$ python3 -q
>>> import numpy as np
>>> np.set_printoptions(precision=3, suppress=True, linewidth=200, sign=" ")
>>> rnd = lambda a: np.round(a, 3) + 0
>>> E = np.load("mat.npy")
>>> E
array([[ 4.769,  0.147,  1.449],
       [ 2.185, -1.023,  0.075],
       [ 4.229,  0.112, -1.383],
       [-2.183,  0.445, -1.184],
       [ 3.003,  0.884,  2.057],
       [-1.59 , -0.885, -0.222],
       [ 2.996, -1.528,  0.597],
       [-2.888, -0.709, -0.871],
       [ 0.372,  0.764,  0.038],
       [-1.02 ,  0.158,  0.201],
       [-3.094,  0.643, -1.155],
       [-3.89 , -0.617,  0.478],
       [ 2.031, -0.239,  0.308],
       [ 5.212, -0.754, -1.374],
       [-5.751,  0.386,  4.045],
       [-0.673, -0.188, -1.648],
       [-2.235,  0.005, -1.614],
       [ 3.89 , -0.715,  0.69 ],
       [ 1.353,  0.339, -0.81 ],
       [ 2.491,  1.307, -1.702],
       [ 2.451, -0.597,  1.378],
       [ 4.249, -0.749, -0.118],
       [ 2.283, -0.063,  0.82 ],
       [ 1.468,  0.559, -1.477],
       [-0.198,  0.949,  2.826],
       [ 1.573,  0.925, -0.098],
       [ 0.642,  0.084,  0.498],
       [ 3.166, -0.018, -1.125],
       [ 2.302, -1.006, -0.793],
       [-0.04 , -0.134,  0.427],
       [ 0.575,  0.309,  1.926],
       [ 3.35 , -0.1  , -0.361],
       [-1.911,  0.255, -1.81 ],
       [-6.02 , -0.69 ,  1.302],
       [ 2.01 ,  0.11 , -0.113],
       [-0.862,  0.225,  0.689],
       [ 4.389, -0.961,  1.971],
       [ 3.563,  0.365,  0.493],
       [ 3.986, -0.837,  1.437],
       [-3.79 , -1.08 ,  1.204],
       [-1.729, -0.948, -1.225],
       [-3.729,  0.438,  1.338],
       [-4.917, -0.097, -1.468]])
>>> u, v = E[39], E[15]
>>> rnd(u @ v)
np.float64(0.77)
>>> pr = (u @ v) / (u @ u) * u
>>> rnd(pr)
array([-0.172, -0.049,  0.055])
>>> rnd(np.linalg.norm(u + v) ** 2 + np.linalg.norm(u - v) ** 2)
np.float64(40.369)
>>> rnd(v - pr)
array([-0.501, -0.139, -1.703])
>>> m1 = np.loadtxt("case17.csv", delimiter=",")
>>> print(m1)
[[-3.  0.  0.  0.  0.  3.  0.  0.]
 [ 0.  3.  2.  0.  0.  0.  0.  0.]
 [ 0.  1. -3. -1.  0.  0.  1.  0.]
 [ 0. -1.  0.  0.  0.  0. -3.  0.]
 [ 1.  0.  0.  0. -1. -2.  0.  0.]
 [-2.  0.  0.  0. -2.  1.  0.  0.]
 [ 0. -3.  1.  2.  0.  0. -3.  0.]
 [ 0.  0.  0.  0.  0.  0.  0.  0.]]
>>> x0 = np.array([4, 4, 9, 8, 4, 0, 9, 4])
>>> a = np.maximum(m1 @ x0, 0)
>>> np.maximum(m1 @ x0, 0) - np.maximum(-m1 @ x0, 0)
array([-12.,  30., -22., -31.,   0., -16., -14.,   0.])
>>> np.maximum(m1 @ (3 * x0), 0)
array([  0.,  90.,   0.,   0.,   0.,   0.,   0.,   0.])
>>> K = np.array([[2.0, 2.0, 0.0, 1.0, -6.0],
...     [0.0, 1.0, 3.0, -1.0, 7.0],
...     [3.0, 1.0, 1.0, 8.0, -9.0],
...     [0.0, 0.0, 0.0, 3.0, 6.0],
...     [0.0, 0.0, 0.0, 0.0, 6.0]])
>>> K
array([[ 2.,  2.,  0.,  1., -6.],
       [ 0.,  1.,  3., -1.,  7.],
       [ 3.,  1.,  1.,  8., -9.],
       [ 0.,  0.,  0.,  3.,  6.],
       [ 0.,  0.,  0.,  0.,  6.]])
>>> x0 = np.array([-3, 3, 3, 1, 2])
>>> target = K @ x0
>>> beta, lr = np.zeros(5), 1 / np.linalg.norm(K, 2) ** 2
>>> for i in range(8):
...     beta -= lr * K.T @ (K @ beta - target)
...     if i % 2 == 0: print(i, round(np.linalg.norm(K @ beta - target), 3))
... 
0 13.845
2 10.369
4 8.35
6 7.14
>>> rnd(beta)
array([ 0.185,  0.36 ,  0.978,  0.509,  2.311])
>>> Q = K.astype(float).copy()
>>> for j in range(5):
...     Q[:, j] -= Q[:, :j] @ (Q[:, :j].T @ Q[:, j])
...     Q[:, j] /= np.linalg.norm(Q[:, j])
... 
>>> rnd(Q.T @ K)
array([[  3.606,   1.941,   0.832,   7.211, -10.817],
       [  0.   ,   1.494,   1.597,  -3.348,   4.687],
       [  0.   ,   0.   ,   2.6  ,   1.671,   5.199],
       [  0.   ,   0.   ,   0.   ,   3.   ,   6.   ],
       [  0.   ,   0.   ,   0.   ,   0.   ,   6.   ]])
>>> proj = np.triu(np.array([[0, -2, -4, 2, 4],
...     [2, 6, -6, -1, -1],
...     [-9, 7, 0, -6, -8],
...     [-5, -9, 9, 1, -2],
...     [-5, 1, -9, -8, -2]]), 1) + np.eye(5)
>>> M2 = proj @ K @ np.linalg.inv(proj)
>>> np.trace(M2), np.trace(K)
(np.float64(13.0), np.float64(13.0))
>>> x0 = np.array([-2, -4, -4, -2, -2])
>>> a = np.maximum(K @ x0, 0)
>>> np.maximum(K @ (3 * x0), 0)
array([ 0.,  0.,  0.,  0.,  0.])
>>> np.flatnonzero(a > 1e-9)
array([], dtype=int64)
>>> np.maximum(K @ x0, 0) - np.maximum(-K @ x0, 0)
array([ -2., -28., -12., -18., -12.])
>>> x0 = np.array([0, 0, 1, 0, 0])
>>> target = K @ x0
>>> target
array([ 0.,  3.,  1.,  0.,  0.])
>>> rnd(np.linalg.solve(K, 5 * target))
array([ 0.,  0.,  5.,  0.,  0.])
>>> rnd(np.linalg.solve(K, target + K[:, 0]))
array([ 1.,  0.,  1.,  0.,  0.])
>>> F = np.load("sample6.npy")
>>> F
array([[ 0., -3.,  0.,  3.,  2., -1.,  1.,  1., -1., -3.,  2.,  2.],
       [-3.,  0.,  0.,  0.,  0.,  0.,  0.,  0.,  0.,  0.,  0.,  0.],
       [ 0.,  0.,  0.,  0.,  0.,  0.,  0.,  0.,  0.,  0.,  0.,  0.],
       [ 3.,  0.,  0.,  0.,  0.,  0.,  0.,  0.,  0.,  0.,  0.,  0.],
       [ 2.,  0.,  0.,  0.,  0.,  0.,  0.,  0.,  0.,  0.,  0.,  0.],
       [-1.,  0.,  0.,  0.,  0.,  0.,  0.,  0.,  0.,  0.,  0.,  0.],
       [ 1.,  0.,  0.,  0.,  0.,  0.,  0.,  0.,  0.,  0.,  0.,  0.],
       [ 1.,  0.,  0.,  0.,  0.,  0.,  0.,  0.,  0.,  0.,  0.,  0.],
       [-1.,  0.,  0.,  0.,  0.,  0.,  0.,  0.,  0.,  0.,  0.,  0.],
       [-3.,  0.,  0.,  0.,  0.,  0.,  0.,  0.,  0.,  0.,  0.,  0.],
       [ 2.,  0.,  0.,  0.,  0.,  0.,  0.,  0.,  0.,  0.,  0.,  0.],
       [ 2.,  0.,  0.,  0.,  0.,  0.,  0.,  0.,  0.,  0.,  0.,  0.]])
>>> # looks like rank 2
>>> G = F.T @ F
>>> rnd(np.linalg.eigvalsh(G)[::-1])
array([ 43.,  43.,   0.,   0.,   0.,   0.,   0.,   0.,   0.,   0.,   0.,   0.])
>>> print(np.linalg.matrix_rank(G))
2
>>> (F @ F.T).shape
(12, 12)
>>> rnd(np.linalg.svd(F, compute_uv=False) ** 2)
array([ 43.,  43.,   0.,   0.,   0.,   0.,   0.,   0.,   0.,   0.,   0.,   0.])
>>> rng = np.random.default_rng(5607)
>>> idx = rng.permutation(12)
>>> idx
array([  6,   4,   3,  11,   9,  10,   5,   7,   0,   2,   1,   8])
>>> M2 = F[idx][:, idx]
>>> np.diag(M2)
array([ 0.,  0.,  0.,  0.,  0.,  0.,  0.,  0.,  0.,  0.,  0.,  0.])
>>> np.trace(M2)
np.float64(0.0)
>>> print(rnd(np.linalg.det(M2)), rnd(np.linalg.det(F[idx])))
0.0 0.0
>>> rnd(np.sort(np.abs(np.linalg.eigvals(M2))))
array([ 0.   ,  0.   ,  0.   ,  0.   ,  0.   ,  0.   ,  0.   ,  0.   ,  0.   ,  0.   ,  6.557,  6.557])
>>> rk = np.linalg.matrix_rank(F)
>>> print(rk)
2
>>> ns = np.linalg.svd(F)[2][rk:].T
>>> print(rnd(ns @ ns.T))
[[ 0.     0.     0.     0.     0.     0.     0.     0.     0.     0.     0.     0.   ]
 [ 0.     0.791  0.     0.209  0.14  -0.07   0.07   0.07  -0.07  -0.209  0.14   0.14 ]
 [ 0.     0.     1.     0.     0.     0.     0.     0.     0.     0.     0.     0.   ]
 [ 0.     0.209  0.     0.791 -0.14   0.07  -0.07  -0.07   0.07   0.209 -0.14  -0.14 ]
 [ 0.     0.14   0.    -0.14   0.907  0.047 -0.047 -0.047  0.047  0.14  -0.093 -0.093]
 [ 0.    -0.07   0.     0.07   0.047  0.977  0.023  0.023 -0.023 -0.07   0.047  0.047]
 [ 0.     0.07   0.    -0.07  -0.047  0.023  0.977 -0.023  0.023  0.07  -0.047 -0.047]
 [ 0.     0.07   0.    -0.07  -0.047  0.023 -0.023  0.977  0.023  0.07  -0.047 -0.047]
 [ 0.    -0.07   0.     0.07   0.047 -0.023  0.023  0.023  0.977 -0.07   0.047  0.047]
 [ 0.    -0.209  0.     0.209  0.14  -0.07   0.07   0.07  -0.07   0.791  0.14   0.14 ]
 [ 0.     0.14   0.    -0.14  -0.093  0.047 -0.047 -0.047  0.047  0.14   0.907 -0.093]
 [ 0.     0.14   0.    -0.14  -0.093  0.047 -0.047 -0.047  0.047  0.14  -0.093  0.907]]
>>> [int(np.linalg.matrix_rank(F[:i])) for i in range(1, len(F) + 1)]
[1, 2, 2, 2, 2, 2, 2, 2, 2, 2, 2, 2]
>>> print(np.linalg.matrix_rank(F.T @ F), np.linalg.matrix_rank(F @ F.T))
2 2
>>> print(np.allclose(F @ ns, 0))
True
>>> print(rnd(np.abs(np.linalg.eigvals(F)).max()))
6.557
>>> np.allclose(F, F.T)
True
>>> W0 = np.loadtxt("run6.csv", delimiter=",")
>>> W0
array([[ 1.,  0.,  0.,  0.,  0.,  0.],
       [ 3., -2.,  0.,  0.,  0.,  0.],
       [-1., -1., -2.,  0.,  0.,  0.],
       [ 1., -3., -1.,  0.,  0.,  0.],
       [-1.,  1.,  0., -3., -1.,  0.],
       [-1., -3.,  3.,  0.,  2.,  3.]])
>>> np.linalg.lstsq(W0[:-1].T, W0[-1])[2]
np.int32(4)
>>> np.unique(W0.round(6), axis=0).shape
(6, 6)
>>> rnd(np.trace(np.linalg.pinv(W0) @ W0))
np.float64(5.0)
>>> print(np.abs(np.diag(np.linalg.qr(W0)[1])) > 1e-9)
[ True  True  True  True  True False]
>>> x0 = np.array([1, 3, 4, 6, 6, 5])
>>> W0 @ x0
array([  1.,  -3., -12., -12., -22.,  29.])
>>> np.einsum("ij,j->i", W0, x0)
array([  1.,  -3., -12., -12., -22.,  29.])
>>> np.linalg.norm(W0 @ x0) <= np.linalg.norm(W0, 2) * np.linalg.norm(x0) + 1e-9
np.True_
>>> W0 @ np.eye(6)[0]
array([ 1.,  3., -1.,  1., -1., -1.])
>>> W0 * x0
array([[  1.,   0.,   0.,   0.,   0.,   0.],
       [  3.,  -6.,   0.,   0.,   0.,   0.],
       [ -1.,  -3.,  -8.,   0.,   0.,   0.],
       [  1.,  -9.,  -4.,   0.,   0.,   0.],
       [ -1.,   3.,   0., -18.,  -6.,   0.],
       [ -1.,  -9.,  12.,   0.,  12.,  15.]])
>>> (W0 * x0).sum(axis=1)
array([  1.,  -3., -12., -12., -22.,  29.])
>>> M2 = np.array([[3, 0, 2], [0, 2, 2], [3, 3, 2], [0, 0, 0], [3, 3, 3], [0, 3, 1]])
>>> np.linalg.matrix_rank(np.vstack([W0, M2.T]))
np.int64(6)
>>> np.linalg.matrix_rank(W0 @ M2)
np.int64(3)
>>> M2.T @ W0.T
array([[ 3.,  9., -9.,  0., -6., 12.],
       [ 0., -4., -8., -9., -1., 18.],
       [ 2.,  2., -8., -6., -3.,  7.]])
>>> W0 @ W0
array([[  1.,   0.,   0.,   0.,   0.,   0.],
       [ -3.,   4.,   0.,   0.,   0.,   0.],
       [ -2.,   4.,   4.,   0.,   0.,   0.],
       [ -7.,   7.,   2.,   0.,   0.,   0.],
       [  0.,   6.,   3.,   3.,   1.,   0.],
       [-18.,  -4.,   3.,  -6.,   4.,   9.]])
>>> rnd(np.linalg.det(W0))
np.float64(0.0)
>>> print(np.allclose(W0, W0.T))
False
>>> np.linalg.matrix_rank(W0 - W0[0, 0] * np.eye(6))
np.int64(5)
>>> rnd(np.sort(np.linalg.eigvals(W0)))
array([-2., -2., -1.,  0.,  1.,  3.])
>>> print(W0 @ W0)
[[  1.   0.   0.   0.   0.   0.]
 [ -3.   4.   0.   0.   0.   0.]
 [ -2.   4.   4.   0.   0.   0.]
 [ -7.   7.   2.   0.   0.   0.]
 [  0.   6.   3.   3.   1.   0.]
 [-18.  -4.   3.  -6.   4.   9.]]
>>> mat = np.loadtxt("dump.csv", delimiter=",")
>>> mat
array([[ 0.354, -0.168, -0.149, -0.716,  0.38 , -0.178,  0.753, -0.336],
       [-0.999,  1.   , -0.77 ,  1.   , -0.808, -0.947, -0.885, -0.983],
       [-0.814,  0.881, -0.178,  0.915, -0.446, -0.345, -0.686, -0.397],
       [-0.565,  0.885, -0.515, -0.01 ,  0.273, -0.701,  0.808, -0.869],
       [ 0.696, -0.827,  0.235, -0.753,  0.235,  0.397,  0.273,  0.508],
       [-0.623,  0.879, -0.446,  0.3  ,  0.119, -0.635,  0.604, -0.808],
       [-0.675,  0.872, -0.371,  0.558, -0.04 , -0.558,  0.273, -0.721],
       [ 0.446, -0.967,  0.824,  0.887, -0.793,  0.937, -0.998,  0.992],
       [-0.753, -0.551,  0.834,  0.999, -0.964,  0.925, -1.   ,  0.993],
       [ 1.   , -1.   ,  0.578, -1.   ,  0.943,  0.867,  0.996,  0.912],
       [ 0.446, -0.617,  0.178, -0.43 ,  0.08 ,  0.291,  0.   ,  0.397],
       [ 0.907, -0.914,  0.03 , -0.986,  0.706,  0.178,  0.949,  0.07 ],
       [ 0.716, -0.982,  0.793,  0.493, -0.617,  0.925, -0.987,  0.987],
       [-0.98 ,  0.997, -0.653,  0.982, -0.446, -0.867, -0.273, -0.949],
       [ 0.345,  0.119, -0.345, -0.856,  0.565, -0.446,  0.933, -0.686],
       [ 0.978, -0.994,  0.47 , -0.992,  0.641,  0.731,  0.808,  0.831],
       [-0.05 , -0.831,  0.731,  0.951, -0.808,  0.867, -0.997,  0.974],
       [ 0.336, -0.721,  0.397,  0.207, -0.273,  0.558, -0.753,  0.753],
       [ 0.969, -0.96 , -0.09 , -0.999,  0.876,  0.06 ,  0.994, -0.207],
       [-0.493, -0.178,  0.493,  0.958, -0.744,  0.617, -0.987,  0.851],
       [ 0.515, -0.965,  0.793,  0.797, -0.726,  0.92 , -0.994,  0.987],
       [-0.981,  0.999, -0.834,  0.922,  0.   , -0.958,  0.808, -0.993],
       [-0.129, -0.188,  0.235,  0.585, -0.345,  0.319, -0.753,  0.508],
       [-0.43 ,  0.139,  0.235,  0.84 , -0.508,  0.291, -0.885,  0.508],
       [ 0.617, -0.793,  0.264, -0.598,  0.119,  0.422,  0.   ,  0.558],
       [-0.998,  1.   , -0.881,  0.996, -0.446, -0.979,  0.273, -0.997],
       [ 0.493,  0.178, -0.493, -0.958,  0.744, -0.617,  0.987, -0.851],
       [ 0.994, -0.999,  0.701, -0.996,  0.617,  0.905,  0.604,  0.966],
       [ 0.119, -0.686,  0.493,  0.675, -0.508,  0.653, -0.933,  0.851],
       [ 0.996, -1.   ,  0.92 , -0.977,  0.04 ,  0.988, -0.885,  0.999],
       [ 0.254, -0.735,  0.47 ,  0.485, -0.414,  0.635, -0.885,  0.831],
       [ 0.611, -0.658,  0.06 , -0.789,  0.345,  0.149,  0.604,  0.139],
       [-0.89 ,  0.919, -0.119,  0.973, -0.617, -0.291, -0.885, -0.273],
       [-0.818,  0.932, -0.371,  0.827, -0.235, -0.578, -0.139, -0.721],
       [ 0.273,  0.808, -0.782, -0.985,  0.885, -0.9  ,  0.999, -0.985],
       [ 0.979, -0.992,  0.345, -0.996,  0.744,  0.617,  0.933,  0.686],
       [-0.999,  1.   , -0.744,  1.   , -0.821, -0.937, -0.912, -0.978],
       [ 0.291, -0.653,  0.345,  0.178, -0.235,  0.493, -0.686,  0.686],
       [ 0.874, -0.975,  0.558, -0.786,  0.08 ,  0.77 , -0.397,  0.9  ],
       [-0.998,  1.   , -0.851,  0.997, -0.508, -0.97 ,  0.   , -0.994],
       [ 0.966, -0.971,  0.06 , -0.997,  0.821,  0.264,  0.983,  0.139],
       [-0.999,  0.999, -0.207,  1.   , -0.961, -0.558, -0.999, -0.454],
       [-0.282,  0.454, -0.149,  0.197,  0.   , -0.235,  0.139, -0.336],
       [-0.947,  0.967, -0.178,  0.99 , -0.706, -0.397, -0.933, -0.397],
       [ 0.188, -0.226,  0.03 , -0.254,  0.08 ,  0.06 ,  0.139,  0.07 ]])
>>> M2 = np.c_[mat[:, :7] @ np.array([[-3, 1, 9, -7, 4, -2, -3],
...     [-4, 8, 9, -9, 6, 8, 4],
...     [-8, 5, 4, -2, 8, 2, 3],
...     [3, 2, 0, -1, 5, -1, -4],
...     [5, -4, -7, -8, 5, -2, 8],
...     [-5, -2, 1, -5, -1, 6, 1],
...     [2, -1, -1, 9, 4, 1, 4]]), np.array([-2, -4, 4, 4, 4, 0, 1, 4, 4, 4, -5, 2, -5, -5, -2, -5, -3, 5, 3, 5, 5, -3, -3, -4, 0, -3, 3, -2, 5, 0, -3, 3, 2, 2, 2, 3, 1, 2, 5, 3, 5, -1, -2, 1, -1])]
>>> rnd(M2)
array([[  2.95 ,  -5.084,  -2.513,   4.675,   0.726,  -2.709,   6.557,  -2.   ],
       [  7.082,  11.162,   2.523,   1.767,  -5.789,   2.507, -10.264,  -4.   ],
       [  1.21 ,  10.334,   3.354,  -3.671,   0.552,   5.541,  -4.885,   4.   ],
       [  8.731,   3.422,  -2.6  ,   5.623,   4.178,   3.246,   8.445,   4.   ],
       [ -3.183,  -8.258,  -1.76 ,   1.446,  -2.193,  -4.6  ,   1.69 ,   4.   ],
       [  7.799,   4.969,  -1.552,   4.701,   4.36 ,   3.642,   5.58 ,   0.   ],
       [  6.315,   6.565,  -0.262,   2.628,   3.804,   4.031,   2.382,   1.   ],
       [-12.047,   0.9  ,   6.093,  -4.277,  -1.885,  -1.657, -15.681,   4.   ],
       [-10.657,   4.013,   0.273,   1.65 ,  -4.396,   4.245, -12.226,   4.   ],
       [ -4.252, -12.612,  -4.418,  -1.071,   5.456,  -3.532,  11.129,   4.   ],
       [ -2.639,  -5.362,  -1.096,   0.41 ,  -2.535,  -3.456,  -0.621,  -5.   ],
       [  2.275, -12.356,  -5.656,   4.806,   0.602,  -7.475,   7.279,   2.   ],
       [-12.769,  -0.584,   7.009,  -6.825,  -2.177,  -2.398, -13.628,  -5.   ],
       [  8.681,   9.486,   0.069,   3.657,  -0.707,   3.065,  -4.486,  -5.   ],
       [  5.602,  -4.441,  -2.538,   4.167,   2.057,  -2.445,   9.636,  -2.   ],
       [ -4.528, -11.442,  -2.828,   0.641,   2.454,  -4.064,   7.559,  -5.   ],
       [ -9.89 ,   1.354,   2.515,  -1.428,  -3.478,  -0.216, -14.37 ,  -3.   ],
       [ -6.34 ,  -2.304,   1.345,  -4.247,  -3.706,  -2.712,  -8.167,   5.   ],
       [  4.724, -13.777,  -7.345,   4.674,   0.697,  -9.197,   8.023,   3.   ],
       [ -7.658,   5.193,   2.745,  -2.907,  -2.591,   3.793, -10.869,   5.   ],
       [-11.856,   0.412,   6.118,  -5.041,  -1.927,  -1.983, -15.078,   5.   ],
       [ 14.791,   5.793,  -4.94 ,  10.684,   4.198,   2.424,   3.023,  -3.   ],
       [ -3.812,   2.207,   1.574,  -4.072,  -1.895,   0.49 ,  -7.453,  -3.   ],
       [ -4.391,   5.872,   3.053,  -4.907,  -1.177,   3.479,  -8.122,  -4.   ],
       [ -4.1  ,  -6.923,  -0.939,  -0.174,  -2.995,  -4.158,  -0.465,   0.   ],
       [ 12.241,   8.058,  -1.636,   9.672,  -0.219,   2.529,  -3.088,  -3.   ],
       [  7.658,  -5.193,  -2.745,   2.907,   2.591,  -3.793,  10.869,   3.   ],
       [ -7.814, -10.367,  -1.259,  -2.398,   3.206,  -2.782,   7.366,  -2.   ],
       [ -7.203,   0.105,   2.011,  -3.918,  -3.246,  -1.414, -11.465,   5.   ],
       [-15.789,  -5.609,   5.237, -12.06 ,  -3.869,  -2.212,  -2.552,   0.   ],
       [ -7.142,  -1.035,   1.969,  -4.416,  -3.454,  -2.18 , -10.449,  -3.   ],
       [  0.14 ,  -8.213,  -3.053,   4.245,  -0.977,  -4.769,   4.196,   3.   ],
       [ -0.535,  11.748,   4.698,  -4.35 ,  -0.467,   6.524,  -6.67 ,   2.   ],
       [  5.612,   8.672,   0.748,   0.772,   2.334,   4.386,  -1.253,   2.   ],
       [ 10.173,  -1.882,  -1.493,  -0.223,   4.08 ,  -0.832,  14.183,   2.   ],
       [ -2.216, -12.367,  -4.261,   1.741,   2.579,  -5.061,   8.415,   3.   ],
       [  6.705,  11.351,   2.755,   1.526,  -5.764,   2.618, -10.388,   1.   ],
       [ -5.499,  -2.212,   0.946,  -3.787,  -3.516,  -2.552,  -7.293,   2.   ],
       [ -9.788,  -7.171,   1.93 ,  -5.736,  -3.778,  -3.583,  -1.882,   5.   ],
       [ 11.103,   8.713,  -0.8  ,   7.605,  -1.385,   2.493,  -4.581,   3.   ],
       [  2.266, -13.291,  -6.271,   3.813,   1.306,  -7.658,   8.15 ,   5.   ],
       [ -0.356,  13.917,   6.34 ,  -1.097,  -2.901,   6.151,  -9.87 ,  -1.   ],
       [  2.266,   3.33 ,   0.578,   0.415,   2.18 ,   2.43 ,   1.748,  -2.   ],
       [ -0.044,  12.43 ,   4.946,  -3.472,  -1.325,   6.381,  -7.562,   1.   ],
       [ -0.284,  -2.557,  -0.861,   1.223,  -0.738,  -1.531,   0.894,  -1.   ]])
>>> rnd(np.linalg.lstsq(mat, M2[:, 0])[0])
array([-3., -4., -8.,  3.,  5., -5.,  2.,  0.])
>>> rnd(np.linalg.norm(np.linalg.qr(mat)[0].T @ M2, axis=0) ** 2 / ((M2 ** 2).sum(axis=0) + 1e-12))
array([ 1.   ,  1.   ,  1.   ,  1.   ,  1.   ,  1.   ,  1.   ,  0.095])
